In [1]: import numpy as np

In [2]: import numpy.linalg as la

In [3]: np.set_printoptions(suppress=True, linewidth=140)

In [4]: def tidy(a):
   ...:     return np.round(a, 3) + 0
   ...: 

In [5]: K = np.loadtxt("block8.csv", delimiter=",")

In [6]: print(K)
[[  1.2   0.2   1.5  -0.5  -2. ]
 [ -0.5   1.3  -0.9  -1.3  -0.3]
 [  1.5   0.3  -1.3   1.   -1. ]
 [  0.9  -0.4   1.3  -0.3   1.2]
 [  0.6  -0.8   0.1   1.2  -0.7]
 [  0.6   1.5   1.7  -1.    3.4]
 [ -0.4   0.5  -0.1  -0.3  -0.2]
 [ -0.3  -0.9   0.8  -0.9  -0.3]
 [ -0.2  -1.    2.8   0.4   1.1]
 [ -1.6   0.4  -1.2  -0.4  -2. ]
 [ -1.9  -1.   -1.8   0.4  -1.2]
 [ -0.5  -1.5   0.7   0.2   0.7]
 [ -0.6  -0.2  -1.7  -0.7  -0.9]
 [ -0.4   1.1   0.3   1.6  -0.7]
 [ -0.2  -1.5   0.1   0.    0.9]
 [  0.1   1.7   0.4  -0.3   0. ]
 [ 24.    8.  -14.   -2.  -38. ]
 [ -0.4  -0.8   0.7   0.2  -0.6]
 [ -0.1   1.    1.8  -0.1   2.2]
 [ -1.7   0.3   2.7   1.   -1.3]
 [ -0.3   2.    1.3   0.5   1.4]
 [ -0.8  -0.2  -1.5  -0.3  -0.4]
 [ -0.4  -1.9  -0.5  -1.8   0.1]
 [  0.2   1.4   0.1   1.3  -0.9]
 [ -1.1  -0.6  -1.9  -0.1  -0.8]
 [  0.1   0.1  -1.1  -0.2  -0.7]
 [  1.2   1.   -0.1  -0.8  -2.2]
 [ -0.6   1.1  -0.9  -1.    0.4]]

In [7]: cen = (K - K.mean(axis=0)) / K.std(axis=0)

In [8]: print(tidy(cen.std(axis=0)))
[1. 1. 1. 1. 1.]

In [9]: beta = la.lstsq(np.delete(cen, 1, axis=1), cen[:, 1])[0]

In [10]: print(np.abs(beta).argmax())
0

In [11]: r0 = np.array([-3, 1, 1]) + 0.5

In [12]: F = np.outer(r0, r0) / (r0 @ r0)

In [13]: print(tidy(F))
[[ 0.581 -0.349 -0.349]
 [-0.349  0.209  0.209]
 [-0.349  0.209  0.209]]

In [14]: U, sig, Vt = la.svd(F)

In [15]: print(tidy(sig))
[1. 0. 0.]

In [16]: A2 = U[:, :1] @ np.diag(sig[:1]) @ Vt[:1]

In [17]: print(tidy(A2))
[[ 0.581 -0.349 -0.349]
 [-0.349  0.209  0.209]
 [-0.349  0.209  0.209]]

In [18]: print(tidy(np.abs(F - A2).max()))
0.0

In [19]: print(tidy(la.norm(F - A2, 2)), tidy(sig[1]))
0.0 0.0

In [20]: print(tidy(la.norm(F - A2) / la.norm(F)))
0.0

In [21]: X = np.array([[0.2, -0.8, -2.2, -0.1, -0.5],
    ...:     [-1.2, 0.5, -0.4, 0.4, -0.4],
    ...:     [0.8, 0.5, 0.8, 0.2, 0.7],
    ...:     [-0.8, -0.2, 1.2, -1.5, -2.1],
    ...:     [1.6, 0.3, -0.9, -0.5, 3.1],
    ...:     [0.2, 0.1, -0.1, 0.7, -0.6],
    ...:     [-0.9, 0.6, -1.5, 0.4, -0.2],
    ...:     [-0.5, -2.2, 0.9, 1.1, 0.4],
    ...:     [-0.5, -0.6, 1.3, -0.6, -1.0],
    ...:     [0.5, 1.2, 0.9, -0.4, 0.9],
    ...:     [-0.8, 1.1, -0.4, -0.8, 0.5],
    ...:     [-0.9, -0.1, -0.8, 0.9, 0.1],
    ...:     [-1.3, 1.7, 1.5, -1.4, 1.6],
    ...:     [-1.8, 0.1, 0.1, 1.5, -0.5],
    ...:     [-0.8, -0.6, 0.2, -1.2, 1.4],
    ...:     [-0.9, -1.5, 0.1, 0.5, -1.4]])

In [22]: rng = np.random.default_rng(1109)

In [23]: X[:, 4] = 5 * X[:, 0] + 0.3 * rng.normal(size=16)

In [24]: print(tidy(X))
[[ 0.2   -0.8   -2.2   -0.1    0.949]
 [-1.2    0.5   -0.4    0.4   -5.855]
 [ 0.8    0.5    0.8    0.2    4.063]
 [-0.8   -0.2    1.2   -1.5   -4.009]
 [ 1.6    0.3   -0.9   -0.5    7.457]
 [ 0.2    0.1   -0.1    0.7    0.892]
 [-0.9    0.6   -1.5    0.4   -4.088]
 [-0.5   -2.2    0.9    1.1   -2.693]
 [-0.5   -0.6    1.3   -0.6   -2.637]
 [ 0.5    1.2    0.9   -0.4    2.579]
 [-0.8    1.1   -0.4   -0.8   -4.08 ]
 [-0.9   -0.1   -0.8    0.9   -4.501]
 [-1.3    1.7    1.5   -1.4   -6.398]
 [-1.8    0.1    0.1    1.5   -9.153]
 [-0.8   -0.6    0.2   -1.2   -3.994]
 [-0.9   -1.5    0.1    0.5   -4.422]]

In [25]: r0 = np.array([1, 1, 1])

In [26]: print(tidy(np.cross(X[8, :3], X[7, :3])))
[ 2.32 -0.2   0.8 ]

In [27]: print(tidy(np.polyval(r0, X[8])))
[0.75  0.76  3.99  0.76  5.318]

In [28]: print(tidy(np.correlate(X[8], X[7], "full")))
[ 1.346  1.066 -4.61   3.606  9.181 -6.001 -1.704  6.102  1.319]
